$ ipython --no-banner

In [1]: import numpy as np

In [2]: np.set_printoptions(suppress=True, linewidth=100)

In [3]: rd = lambda a: np.round(a, 2) + 0

In [4]: A2 = np.array([[2, 1, 1], [2, 2, 0], [2, 3, 2]])

In [5]: arr = np.tril(A2)

In [6]: arr
Out[6]: 
array([[2, 0, 0],
       [2, 2, 0],
       [2, 3, 2]])

In [7]: # triangular

In [8]: rd(np.linalg.eigvals(arr))
Out[8]: array([2., 2., 2.])

In [9]: np.einsum("ii->", arr)
Out[9]: np.int64(6)

In [10]: rd(np.linalg.det(arr[::-1]))
Out[10]: np.float64(-8.0)

In [11]: rd(np.linalg.eigvals(arr).sum().real)
Out[11]: np.float64(6.0)

In [12]: rd(np.linalg.det(2 * arr)), rd(np.linalg.det(arr))
Out[12]: (np.float64(64.0), np.float64(8.0))

In [13]: np.poly(arr)
Out[13]: array([ 1., -6., 12., -8.])

In [14]: np.kron(np.eye(2, dtype=int), arr)
Out[14]: 
array([[2, 0, 0, 0, 0, 0],
       [2, 2, 0, 0, 0, 0],
       [2, 3, 2, 0, 0, 0],
       [0, 0, 0, 2, 0, 0],
       [0, 0, 0, 2, 2, 0],
       [0, 0, 0, 2, 3, 2]])

In [15]: np.einsum("ij,ji->", arr, arr)
Out[15]: np.int64(12)

In [16]: w1 = np.array([[0, -3, -2, -3, 0], [1, -1, 2, 2, 2], [-2, 1, 3, 0, 2]])

In [17]: b = np.array([-2, -1, -3, -3, -3])

In [18]: hid = np.maximum(arr @ w1 + b, 0)

In [19]: (hid > 0).astype(int)
Out[19]: 
array([[0, 0, 0, 0, 0],
       [0, 0, 0, 0, 1],
       [0, 0, 1, 0, 1]])

In [20]: Z = np.array([[2, 2], [-1, 0], [0, -2], [2, 1], [2, 0]])

In [21]: hid @ Z
Out[21]: 
array([[  0,   0],
       [  2,   0],
       [ 14, -10]])

In [22]: m1 = np.loadtxt("m.csv", delimiter=",")

In [23]: m1
Out[23]: 
array([[2., 2., 2., 2.],
       [2., 4., 4., 4.],
       [2., 4., 6., 6.],
       [2., 4., 6., 8.]])

In [24]: # symmetric, so the eigenvalues are real

In [25]: rng = np.random.default_rng(87)

In [26]: A2 = m1 + rng.integers(-2, 3, (4, 1)) @ rng.integers(-2, 3, (1, 4))

In [27]: A2
Out[27]: 
array([[2., 0., 3., 2.],
       [2., 4., 4., 4.],
       [2., 8., 4., 6.],
       [2., 2., 7., 8.]])

In [28]: np.linalg.matrix_rank(A2 - m1, tol=1e-8)
Out[28]: np.int64(1)

In [29]: np.abs(A2 - m1).sum(axis=1)
Out[29]: array([3., 0., 6., 3.])

In [30]: A2 - m1
Out[30]: 
array([[ 0., -2.,  1.,  0.],
       [ 0.,  0.,  0.,  0.],
       [ 0.,  4., -2.,  0.],
       [ 0., -2.,  1.,  0.]])

In [31]: def softmax(z):
    ...:     e = np.exp(z - z.max(axis=-1, keepdims=True))
    ...:     return e / e.sum(axis=-1, keepdims=True)
    ...: 

In [32]: softmax(10 * m1[0])
Out[32]: array([0.25, 0.25, 0.25, 0.25])

In [33]: softmax(m1[0] + -3)
Out[33]: array([0.25, 0.25, 0.25, 0.25])

In [34]: rd(softmax(m1).sum(axis=1))
Out[34]: array([1., 1., 1., 1.])

In [35]: att = m1 @ m1.T / np.sqrt(4)

In [36]: rd(softmax(att)[0] @ m1)
Out[36]: array([2.  , 4.  , 6.  , 7.75])

In [37]: feats = np.loadtxt("block17.csv", delimiter=",")

In [38]: feats
Out[38]: 
array([[  9.86, -17.48,   0.26],
       [ -9.61,  -2.23,  -3.02],
       [ 13.02,   3.7 ,  -0.28],
       [  2.12,  -1.3 ,  -1.82],
       [ -1.26, -10.02,   2.98],
       [  0.51,  -2.29,  -1.46],
       [  0.38,  10.29,  12.74],
       [-20.44,  -0.31,  -5.61],
       [ -2.74,   2.28,  -8.24],
       [-22.97,   0.98,   4.82],
       [-24.6 ,   5.38,   4.95],
       [ 16.05,   0.54,  -3.73],
       [-15.64,   8.39,   4.35],
       [-22.49,  -3.42,   4.92]])

In [39]: Xs = feats - feats.mean(axis=0)

In [40]: vecs = np.linalg.svd(Xs)[2][:1]

In [41]: A2 = Xs - Xs @ vecs.T @ vecs

In [42]: rd(np.cov(Xs @ vecs.T, rowvar=False))
Out[42]: np.float64(198.96)

In [43]: rd(A2.std(axis=0))
Out[43]: array([1.39, 6.42, 4.95])

In [44]: rd(np.diag(vecs.T @ vecs))
Out[44]: array([0.96, 0.03, 0.01])

In [45]: vec = np.ones(4)

In [46]: for _ in range(7):
    ...:     vec = m1 @ vec
    ...:     vec /= np.linalg.norm(vec)
    ...:     print(round(vec @ m1 @ vec, 2))
    ...: 
16.56
16.58
16.58
16.58
16.58
16.58
16.58

In [47]: rd(np.linalg.eigvalsh(m1)[-1])
Out[47]: np.float64(16.58)

In [48]: A2 = np.c_[feats[:, :2] @ np.array([[2, 0], [2, 0]]), np.array([0, 2, 0, 2, 0, 3, 2, 2, 0, 0, 0, 1, 1, 3])]

In [49]: rd(A2)
Out[49]: 
array([[-15.24,   0.  ,   0.  ],
       [-23.68,   0.  ,   2.  ],
       [ 33.44,   0.  ,   0.  ],
       [  1.64,   0.  ,   2.  ],
       [-22.56,   0.  ,   0.  ],
       [ -3.56,   0.  ,   3.  ],
       [ 21.34,   0.  ,   2.  ],
       [-41.5 ,   0.  ,   2.  ],
       [ -0.92,   0.  ,   0.  ],
       [-43.98,   0.  ,   0.  ],
       [-38.44,   0.  ,   0.  ],
       [ 33.18,   0.  ,   1.  ],
       [-14.5 ,   0.  ,   1.  ],
       [-51.82,   0.  ,   3.  ]])

In [50]: np.linalg.matrix_rank(A2)
Out[50]: np.int64(2)

In [51]: rd(np.linalg.norm(A2 - feats @ np.linalg.lstsq(feats, A2)[0], axis=0))
Out[51]: array([0.  , 0.  , 5.56])

In [52]: np.linalg.cond(A2) > 100
Out[52]: np.True_

In [53]: [round(float(x), 2) for x in np.linalg.svd(A2, compute_uv=False)[:3]]
Out[53]: [109.67, 5.61, 0.0]

In [54]: np.linalg.matrix_rank(A2, rtol=0.1)
Out[54]: np.int64(1)

In [55]: rd(np.linalg.norm(A2, 2) / np.linalg.norm(A2))
Out[55]: np.float64(1.0)

In [56]: W0 = np.load("a.npy")

In [57]: W0
Out[57]: 
array([[ 9.,  1., -1.],
       [ 0., -3., -3.],
       [ 0., -1.,  2.]])

In [58]: T = np.stack([W0, 4 * W0, W0[::-1]])

In [59]: rd(np.linalg.norm(T, axis=(1, 2)))
Out[59]: array([10.3 , 41.18, 10.3 ])

In [60]: (T @ W0.T).shape
Out[60]: (3, 3, 3)

In [61]: T.sum(axis=0)
Out[61]: 
array([[ 45.,   4.,  -3.],
       [  0., -18., -18.],
       [  9.,  -4.,   9.]])

In [62]: np.einsum("bij,cij->bc", T, T)
Out[62]: 
array([[ 106.,  424.,   12.],
       [ 424., 1696.,   48.],
       [  12.,   48.,  106.]])

In [63]: data = np.load("data.npy")

In [64]: rd(data)
Out[64]: 
array([[ 1.  ,  0.  ,  0.  ,  0.  ,  0.  ],
       [ 0.  ,  1.  ,  0.  ,  0.  ,  0.  ],
       [ 0.  ,  0.  ,  0.81,  0.59,  0.  ],
       [ 0.  ,  0.  , -0.59,  0.81,  0.  ],
       [ 0.  ,  0.  ,  0.  ,  0.  ,  1.  ]])

In [65]: rd(np.abs(np.linalg.eigvals(data)).max())
Out[65]: np.float64(1.0)

In [66]: rd(np.trace(data))
Out[66]: np.float64(4.62)

In [67]: np.allclose(data, data.T)
Out[67]: False

In [68]: rd(np.linalg.det(data))
Out[68]: np.float64(1.0)

In [69]: rd(np.sort(np.abs(np.linalg.eigvals(data))))
Out[69]: array([1., 1., 1., 1., 1.])

In [70]: rd((data + data.T) / 2)
Out[70]: 
array([[1.  , 0.  , 0.  , 0.  , 0.  ],
       [0.  , 1.  , 0.  , 0.  , 0.  ],
       [0.  , 0.  , 0.81, 0.  , 0.  ],
       [0.  , 0.  , 0.  , 0.81, 0.  ],
       [0.  , 0.  , 0.  , 0.  , 1.  ]])

In [71]: np.allclose(data @ data.T, data.T @ data)
Out[71]: True

In [72]: vec = np.array([1, 4, -4, 1, 5])

In [73]: y = data @ vec

In [74]: b, lr = np.zeros(5), 1 / np.linalg.norm(data, 2) ** 2

In [75]: for i in range(5):
    ...:     b -= lr * data.T @ (data @ b - y)
    ...:     if i % 1 == 0: print(i, round(np.linalg.norm(data @ b - y), 2))
    ...: 
0 0.0
1 0.0
2 0.0
3 0.0
4 0.0

In [76]: b
Out[76]: array([ 1.,  4., -4.,  1.,  5.])

In [77]: rd(np.linalg.cond(data))
Out[77]: np.float64(1.0)

In [78]: np.flatnonzero(np.linalg.matrix_power((data != 0) + (data.T != 0) + np.eye(5), 5)[1])
Out[78]: array([1])

In [79]: (data != 0).astype(int)
Out[79]: 
array([[1, 0, 0, 0, 0],
       [0, 1, 0, 0, 0],
       [0, 0, 1, 1, 0],
       [0, 0, 1, 1, 0],
       [0, 0, 0, 0, 1]])

In [80]: A2 = np.array([[0, -1], [3, 3]])

In [81]: M = np.kron(np.eye(2, dtype=int), A2)

In [82]: M
Out[82]: 
array([[ 0, -1,  0,  0],
       [ 3,  3,  0,  0],
       [ 0,  0,  0, -1],
       [ 0,  0,  3,  3]])

In [83]: vec = np.array([-2, -2, -1, -2])

In [84]: y = M @ vec

In [85]: y
Out[85]: array([  2, -12,   2,  -9])

In [86]: rd(np.linalg.solve(M, y))
Out[86]: array([-2., -2., -1., -2.])

In [87]: rd(np.linalg.solve(M, M[:, 3]))
Out[87]: array([0., 0., 0., 1.])

In [88]: rd(np.linalg.solve(M, 3 * y))
Out[88]: array([-6., -6., -3., -6.])

In [89]: A2 = M / np.sqrt((M ** 2).mean(axis=1, keepdims=True))

In [90]: rd(A2[1])
Out[90]: array([1.41, 1.41, 0.  , 0.  ])

In [91]: np.linalg.matrix_rank(M - M.mean(axis=1, keepdims=True))
Out[91]: np.int64(3)

In [92]: rd(np.linalg.norm(A2, axis=1))
Out[92]: array([2., 2., 2., 2.])

In [93]: M - M.mean(axis=1, keepdims=True)
Out[93]: 
array([[ 0.25, -0.75,  0.25,  0.25],
       [ 1.5 ,  1.5 , -1.5 , -1.5 ],
       [ 0.25,  0.25,  0.25, -0.75],
       [-1.5 , -1.5 ,  1.5 ,  1.5 ]])

In [94]: proj = np.triu(np.array([[0, 5, -5, -5], [-3, 2, 3, -4], [-5, 2, -2, 2], [-1, -4, 3, 5]]), 1) + np.eye(4)

In [95]: A2 = proj @ M @ np.linalg.inv(proj)

In [96]: A2
Out[96]: 
array([[  15.,  -61.,  243., -665.],
       [   3.,  -12.,   39., -126.],
       [   0.,    0.,    6.,   -7.],
       [   0.,    0.,    3.,   -3.]])

In [97]: rd(np.linalg.det(A2))
Out[97]: np.float64(9.0)

In [98]: gram = M.T @ M

In [99]: (M @ M.T).shape
Out[99]: (4, 4)

In [100]: np.linalg.matrix_rank(gram)
Out[100]: np.int64(4)

In [101]: np.trace(gram), (M ** 2).sum()
Out[101]: (np.int64(38), np.int64(38))

In [102]: np.diag(gram)
Out[102]: array([ 9, 10,  9, 10])

In [103]: f = np.array([-2, 1])

In [104]: np.cross(M[0, :3], M[3, :3])
Out[104]: array([-3,  0,  0])

In [105]: E = np.load("dump.npy")

In [106]: E
Out[106]: 
array([[-0.5, -1.9,  0.1,  0. ,  0.7],
       [ 0.4, -0.6,  0.4, -1.8, -1.1],
       [ 1.2, -2.4,  0.3, -1.1,  0.1],
       [-0.4,  0.7,  0.7, -0.6, -0.9],
       [ 0. , -1.6,  1.2, -0.4, -1.4]])

In [107]: w1 = np.array([[2, 1, -1, -1],
     ...:     [1, -2, 0, 1],
     ...:     [-2, -2, -2, 1],
     ...:     [2, -1, -2, 0],
     ...:     [2, -1, 2, -1]])

In [108]: b = np.array([2, 1, 2, 0])

In [109]: hid = np.maximum(E @ w1 + b, 0)

In [110]: (hid > 0).astype(int)
Out[110]: 
array([[1, 1, 1, 0],
       [0, 1, 1, 1],
       [0, 1, 1, 0],
       [0, 0, 1, 1],
       [0, 1, 0, 1]])

In [111]: Z = np.array([[2, 2, 1], [2, -2, -2], [-2, 2, 1], [2, 1, 0]])

In [112]: w1 @ Z
Out[112]: 
array([[ 6, -1, -1],
       [ 0,  7,  5],
       [-2, -3,  0],
       [ 6,  2,  2],
       [-4,  9,  6]])

In [113]: (hid @ Z).round(6).argmax(axis=1)
Out[113]: array([1, 0, 0, 0, 0])

In [114]: A2 = E / np.sqrt((E ** 2).mean(axis=1, keepdims=True))

In [115]: rd(np.linalg.norm(A2, axis=1))
Out[115]: array([2.24, 2.24, 2.24, 2.24, 2.24])

In [116]: rd(A2[1])
Out[116]: array([ 0.39, -0.59,  0.39, -1.78, -1.09])

In [117]: np.linalg.matrix_rank(E - E.mean(axis=1, keepdims=True))
Out[117]: np.int64(4)

In [118]: np.linalg.matrix_rank(A2) == np.linalg.matrix_rank(E)
Out[118]: np.True_
